In [1]: import numpy as np

In [2]: np.set_printoptions(precision=2, suppress=True, linewidth=200)

In [3]: mat = np.array([[0.5, 0.9, -0.7],
   ...:     [1.5, -0.9, -1.3],
   ...:     [-0.2, -0.4, 0.0],
   ...:     [0.4, 0.4, 1.4],
   ...:     [-1.1, -1.1, 1.3],
   ...:     [0.5, 0.1, 1.1],
   ...:     [0.7, 1.7, 0.4],
   ...:     [0.5, -0.1, -1.5],
   ...:     [-1.6, 0.4, -0.4],
   ...:     [0.6, -1.3, 0.7],
   ...:     [-0.8, 1.1, 0.3],
   ...:     [0.1, 0.7, -0.1],
   ...:     [-0.8, 0.8, -0.2],
   ...:     [-0.2, -0.4, -1.2],
   ...:     [-2.6, -0.7, 0.2],
   ...:     [-0.9, 0.7, 0.5],
   ...:     [0.5, -0.3, 1.7],
   ...:     [1.0, 0.1, 0.5],
   ...:     [0.7, 1.0, 0.0],
   ...:     [0.7, 1.8, -0.5],
   ...:     [0.0, 1.2, -1.5],
   ...:     [0.7, 0.3, -0.8]])

In [4]: mat[6] *= 10

In [5]: mat
Out[5]: 
array([[ 0.5,  0.9, -0.7],
       [ 1.5, -0.9, -1.3],
       [-0.2, -0.4,  0. ],
       [ 0.4,  0.4,  1.4],
       [-1.1, -1.1,  1.3],
       [ 0.5,  0.1,  1.1],
       [ 7. , 17. ,  4. ],
       [ 0.5, -0.1, -1.5],
       [-1.6,  0.4, -0.4],
       [ 0.6, -1.3,  0.7],
       [-0.8,  1.1,  0.3],
       [ 0.1,  0.7, -0.1],
       [-0.8,  0.8, -0.2],
       [-0.2, -0.4, -1.2],
       [-2.6, -0.7,  0.2],
       [-0.9,  0.7,  0.5],
       [ 0.5, -0.3,  1.7],
       [ 1. ,  0.1,  0.5],
       [ 0.7,  1. ,  0. ],
       [ 0.7,  1.8, -0.5],
       [ 0. ,  1.2, -1.5],
       [ 0.7,  0.3, -0.8]])

In [6]: G = np.cov(mat, rowvar=False)

In [7]: np.corrcoef(mat.T)
Out[7]: 
array([[1.  , 0.83, 0.52],
       [0.83, 1.  , 0.63],
       [0.52, 0.63, 1.  ]])

In [8]: round(float(np.corrcoef(mat[:, 1], mat[:, 0])[0, 1]), 2)
Out[8]: 0.83

In [9]: np.median(mat, axis=0)
Out[9]: array([0.45, 0.35, 0.  ])

In [10]: d = np.linalg.norm(mat[:, None] - mat[None], axis=-1)

In [11]: d[:5, :5]
Out[11]: 
array([[0.  , 2.14, 1.63, 2.16, 3.25],
       [2.14, 0.  , 2.2 , 3.19, 3.68],
       [1.63, 2.2 , 0.  , 1.72, 1.73],
       [2.16, 3.19, 1.72, 0.  , 2.12],
       [3.25, 3.68, 1.73, 2.12, 0.  ]])

In [12]: d.mean(axis=1).argmax()
Out[12]: np.int64(6)

In [13]: np.linalg.matrix_rank(d ** 2)
Out[13]: np.int64(5)

In [14]: A2 = np.c_[mat[:, :1] @ np.array([[2]]), np.array([3, 4, 0, -2, 5, 0, -5, -4, -2, 0, -2, 0, -5, -1, -2, -1, 2, -1, 2, -4, 4, -5])]

In [15]: A2
Out[15]: 
array([[ 1. ,  3. ],
       [ 3. ,  4. ],
       [-0.4,  0. ],
       [ 0.8, -2. ],
       [-2.2,  5. ],
       [ 1. ,  0. ],
       [14. , -5. ],
       [ 1. , -4. ],
       [-3.2, -2. ],
       [ 1.2,  0. ],
       [-1.6, -2. ],
       [ 0.2,  0. ],
       [-1.6, -5. ],
       [-0.4, -1. ],
       [-5.2, -2. ],
       [-1.8, -1. ],
       [ 1. ,  2. ],
       [ 2. , -1. ],
       [ 1.4,  2. ],
       [ 1.4, -4. ],
       [ 0. ,  4. ],
       [ 1.4, -5. ]])

In [16]: np.linalg.matrix_rank(A2)
Out[16]: np.int64(2)

In [17]: E = np.load("a.npy")

In [18]: E
Out[18]: 
array([[ 1,  1, -2],
       [ 1,  5,  0],
       [-2,  0,  6]])

In [19]: P = np.triu(np.array([[5, 1, 1], [3, 5, 1], [3, 4, 0]]), 1) + np.eye(3)

In [20]: A2 = P @ E @ np.linalg.inv(P)

In [21]: A2
Out[21]: 
array([[ 0.,  6., -2.],
       [-1.,  6.,  1.],
       [-2.,  2.,  6.]])

In [22]: np.trace(A2), np.trace(E)
Out[22]: (np.float64(12.0), np.int64(12))

In [23]: blk = np.stack([E, -1 * E, E[::-1]])

In [24]: blk.shape
Out[24]: (3, 3, 3)

In [25]: np.einsum("bij,cij->bc", blk, blk)
Out[25]: 
array([[ 72, -72,  -2],
       [-72,  72,   2],
       [ -2,   2,  72]])

In [26]: np.linalg.norm(blk, axis=(1, 2))
Out[26]: array([8.49, 8.49, 8.49])

In [27]: A2 = np.linalg.inv(E)

In [28]: np.round(np.linalg.slogdet(E)[0], 2)
Out[28]: np.float64(1.0)

In [29]: np.round(np.linalg.inv(A2), 2) + 0
Out[29]: 
array([[ 1.,  1., -2.],
       [ 1.,  5.,  0.],
       [-2.,  0.,  6.]])

In [30]: (np.abs(A2) > 1e-9).astype(int)
Out[30]: 
array([[1, 1, 1],
       [1, 1, 1],
       [1, 1, 1]])

In [31]: np.round(np.linalg.cond(E), 2)
Out[31]: np.float64(58.6)

In [32]: w, evecs = np.linalg.eigh(E)

In [33]: vec = np.array([1, 3, 3])

In [34]: np.round(vec @ E @ vec / (vec @ vec), 2), round(w[0], 2), round(float(w[-1]), 2)
Out[34]: (np.float64(4.95), np.float64(0.12), 6.77)

In [35]: np.linalg.eigvalsh(E[1:, 1:])
Out[35]: array([5., 6.])

In [36]: evecs * np.sqrt(w) @ evecs.T
Out[36]: 
array([[ 0.64,  0.36, -0.67],
       [ 0.36,  2.21,  0.05],
       [-0.67,  0.05,  2.35]])

In [37]: f = np.array([1, -2, -2])

In [38]: np.cross(E[0, :3], E[1, :3])
Out[38]: array([10, -2,  4])

In [39]: np.array([np.convolve(row, f, "same") for row in E])
Out[39]: 
array([[ -1,  -6,   2],
       [  3, -12, -10],
       [  4,  10, -12]])

In [40]: np.convolve(E[0], f)
Out[40]: array([ 1, -1, -6,  2,  4])

In [41]: K = np.tril(np.array([[4, 6, 4, 0, 9],
    ...:     [4, 6, 6, 4, 7],
    ...:     [0, -6, 2, 2, -5],
    ...:     [-5, -9, 0, 2, -6],
    ...:     [-2, 9, 3, 5, 8]]), -1) + np.eye(5, dtype=int)

In [42]: K
Out[42]: 
array([[ 1,  0,  0,  0,  0],
       [ 4,  1,  0,  0,  0],
       [ 0, -6,  1,  0,  0],
       [-5, -9,  0,  1,  0],
       [-2,  9,  3,  5,  1]])

In [43]: # triangular

In [44]: np.argsort(-np.linalg.norm(K, axis=0).round(6), kind="stable")[:3]
Out[44]: array([1, 0, 3])

In [45]: G = K.T @ K

In [46]: np.allclose(G, G.T)
Out[46]: True

In [47]: np.trace(G), (K ** 2).sum()
Out[47]: (np.int64(282), np.int64(282))

In [48]: np.round(np.linalg.eigvalsh(G)[::-1], 2) + 0
Out[48]: array([213.66,  57.89,   9.81,   0.64,   0.  ])

In [49]: np.round(np.linalg.svd(K, compute_uv=False) ** 2, 2) + 0
Out[49]: array([213.66,  57.89,   9.81,   0.64,   0.  ])

In [50]: P = np.triu(np.array([[2, 3, 1, -3, 2],
    ...:     [3, -4, 3, 3, 2],
    ...:     [3, -4, -5, 1, -2],
    ...:     [-5, -1, 5, 4, -3],
    ...:     [-3, 4, 1, 3, -5]]), 1) + np.eye(5)

In [51]: A2 = P @ K @ np.linalg.inv(P)

In [52]: P @ K - K @ P
Out[52]: 
array([[ 23.,  39.,   6.,  10.,   0.],
       [-19., -39.,   2.,  22.,  -8.],
       [ -1., -27.,  12.,   8.,  12.],
       [  6., -12.,  23.,  -3.,  28.],
       [  0.,   6., -25., -36.,   7.]])

In [53]: np.poly(A2)
Out[53]: array([  1.,  -5.,  10., -10.,   5.,  -1.])

In [54]: round(np.linalg.det(A2), 2)
Out[54]: np.float64(1.0)

In [55]: np.linalg.matrix_rank(A2)
Out[55]: np.int64(5)

In [56]: rng = np.random.default_rng(67)

In [57]: labels = rng.permutation(5)

In [58]: labels
Out[58]: array([3, 2, 4, 1, 0])

In [59]: A2 = K[labels][:, labels]

In [60]: np.round(np.linalg.det(A2), 2), round(np.linalg.det(K[labels]), 2)
Out[60]: (np.float64(1.0), np.float64(1.0))

In [61]: np.diag(A2)
Out[61]: array([1, 1, 1, 1, 1])

In [62]: m1 = np.loadtxt("w.csv", delimiter=",")

In [63]: m1
Out[63]: 
array([[-2., -1.,  2.,  0.],
       [ 0.,  0.,  0.,  3.],
       [ 0.,  3.,  3.,  3.],
       [-2.,  5.,  2.,  6.],
       [ 0.,  2.,  3.,  3.],
       [ 1.,  1.,  4.,  4.],
       [ 0.,  3.,  6.,  7.],
       [ 0.,  6.,  5.,  5.],
       [-1.,  6.,  5.,  8.],
       [ 0.,  7.,  6., 10.],
       [ 0.,  4.,  7.,  7.],
       [ 2.,  5.,  9.,  5.],
       [-1.,  2.,  8.,  5.],
       [ 1.,  5., 10.,  7.],
       [-1.,  3., 13.,  6.],
       [ 0.,  1., 13.,  5.],
       [ 0.,  4., 16.,  6.],
       [-2.,  7., 17.,  7.],
       [-3.,  9., 20.,  8.],
       [-2., 11., 23.,  5.],
       [-1.,  9., 24.,  4.],
       [-4., 11., 26.,  5.],
       [-4., 10., 28.,  8.],
       [-3., 12., 27.,  5.],
       [-2., 10., 24.,  3.]])

In [64]: G = np.cov(m1, rowvar=False)

In [65]: np.corrcoef(m1.T)
Out[65]: 
array([[ 1.  , -0.62, -0.66, -0.07],
       [-0.62,  1.  ,  0.83,  0.37],
       [-0.66,  0.83,  1.  ,  0.17],
       [-0.07,  0.37,  0.17,  1.  ]])

In [66]: np.linalg.eigvalsh(G)[::-1]
Out[66]: array([94.08,  5.8 ,  2.57,  1.21])

In [67]: G
Out[67]: 
array([[ 2.37, -3.56, -9.25, -0.23],
       [-3.56, 13.92, 28.11,  2.96],
       [-9.25, 28.11, 82.79,  3.4 ],
       [-0.23,  2.96,  3.4 ,  4.58]])

In [68]: np.round(np.linalg.det(G.T), 2)
Out[68]: np.float64(1702.24)

In [69]: np.linalg.eigvals(G)
Out[69]: array([94.08,  1.21,  2.57,  5.8 ])

In [70]: round(np.einsum("ii->", G), 2)
Out[70]: np.float64(103.66)

In [71]: np.kron(np.eye(2, dtype=int), G)
Out[71]: 
array([[ 2.37, -3.56, -9.25, -0.23,  0.  , -0.  , -0.  , -0.  ],
       [-3.56, 13.92, 28.11,  2.96, -0.  ,  0.  ,  0.  ,  0.  ],
       [-9.25, 28.11, 82.79,  3.4 , -0.  ,  0.  ,  0.  ,  0.  ],
       [-0.23,  2.96,  3.4 ,  4.58, -0.  ,  0.  ,  0.  ,  0.  ],
       [ 0.  , -0.  , -0.  , -0.  ,  2.37, -3.56, -9.25, -0.23],
       [-0.  ,  0.  ,  0.  ,  0.  , -3.56, 13.92, 28.11,  2.96],
       [-0.  ,  0.  ,  0.  ,  0.  , -9.25, 28.11, 82.79,  3.4 ],
       [-0.  ,  0.  ,  0.  ,  0.  , -0.23,  2.96,  3.4 ,  4.58]])

In [72]: round(np.linalg.eigvals(G).sum().real, 2)
Out[72]: np.float64(103.66)

In [73]: np.round(np.einsum("ij,ji->", G, G), 2)
Out[73]: np.float64(8891.89)

In [74]: def softmax(z):
    ...:     e = np.exp(z - z.max(axis=-1, keepdims=True))
    ...:     return e / e.sum(axis=-1, keepdims=True)
    ...: 

In [75]: softmax(m1[4] + 4)
Out[75]: array([0.02, 0.15, 0.41, 0.41])

In [76]: scores = m1 @ m1.T / np.sqrt(4)

In [77]: softmax(scores)[4] @ m1
Out[77]: array([-3.98, 10.04, 27.98,  7.94])

In [78]: arr = np.load("mat.npy")

In [79]: arr
Out[79]: 
array([[2, 2, 2],
       [2, 4, 4],
       [2, 4, 6]])

In [80]: arr[3]
---------------------------------------------------------------------------
IndexError                                Traceback (most recent call last)
Cell In[80], line 1
----> 1 arr[3]

IndexError: index 3 is out of bounds for axis 0 with size 3

In [81]: arr.shape
Out[81]: (3, 3)

In [82]: arr - arr[0]
Out[82]: 
array([[0, 0, 0],
       [0, 2, 2],
       [0, 2, 4]])

In [83]: np.linalg.svd(arr, compute_uv=False)
Out[83]: array([10.1 ,  1.29,  0.62])

In [84]: A2 = arr[0, 0] * arr[1:] - np.outer(arr[1:, 0], arr[0])

In [85]: A2
Out[85]: 
array([[0, 4, 4],
       [0, 4, 8]])

In [86]: np.flatnonzero(~A2.round(6).any(axis=1))
Out[86]: array([], dtype=int64)

In [87]: np.linalg.matrix_rank(A2), np.linalg.matrix_rank(arr)
Out[87]: (np.int64(2), np.int64(3))

In [88]: A2 = np.array([[2, 1], [2, 3]])

In [89]: M = np.tile(A2, (2, 2))

In [90]: M
Out[90]: 
array([[2, 1, 2, 1],
       [2, 3, 2, 3],
       [2, 1, 2, 1],
       [2, 3, 2, 3]])

In [91]: labels = rng.permutation(4)

In [92]: labels
Out[92]: array([2, 3, 1, 0])

In [93]: A2 = M[labels][:, labels]

In [94]: np.allclose(A2, M)
Out[94]: False

In [95]: np.diag(A2)
Out[95]: array([2, 3, 3, 2])

In [96]: A2
Out[96]: 
array([[2, 1, 1, 2],
       [2, 3, 3, 2],
       [2, 3, 3, 2],
       [2, 1, 1, 2]])

In [97]: np.trace(A2)
Out[97]: np.int64(10)

In [98]: np.round(np.linalg.det(A2), 2), round(float(np.linalg.det(M[labels])), 2)
Out[98]: (np.float64(0.0), 0.0)

In [99]: left, sv, Vt = np.linalg.svd(M)

In [100]: evecs = Vt[:(sv > 1e-8).sum()]

In [101]: vec = M[2] + 4 * M[3] + rng.integers(2) * np.eye(4)[0]

In [102]: vec
Out[102]: array([11., 13., 10., 13.])

In [103]: np.round(evecs.T @ evecs, 2) + 0
Out[103]: 
array([[0.5, 0. , 0.5, 0. ],
       [0. , 0.5, 0. , 0.5],
       [0.5, 0. , 0.5, 0. ],
       [0. , 0.5, 0. , 0.5]])

In [104]: np.diag(evecs.T @ evecs)
Out[104]: array([0.5, 0.5, 0.5, 0.5])

In [105]: rk = np.linalg.matrix_rank(M)

In [106]: rk
Out[106]: np.int64(2)

In [107]: null = np.linalg.svd(M)[2][rk:].T

In [108]: np.linalg.matrix_rank(M.T @ M), np.linalg.matrix_rank(M @ M.T)
Out[108]: (np.int64(2), np.int64(2))

In [109]: null.shape
Out[109]: (4, 2)

In [110]: np.round(M @ null, 2) + 0
Out[110]: 
array([[0., 0.],
       [0., 0.],
       [0., 0.],
       [0., 0.]])
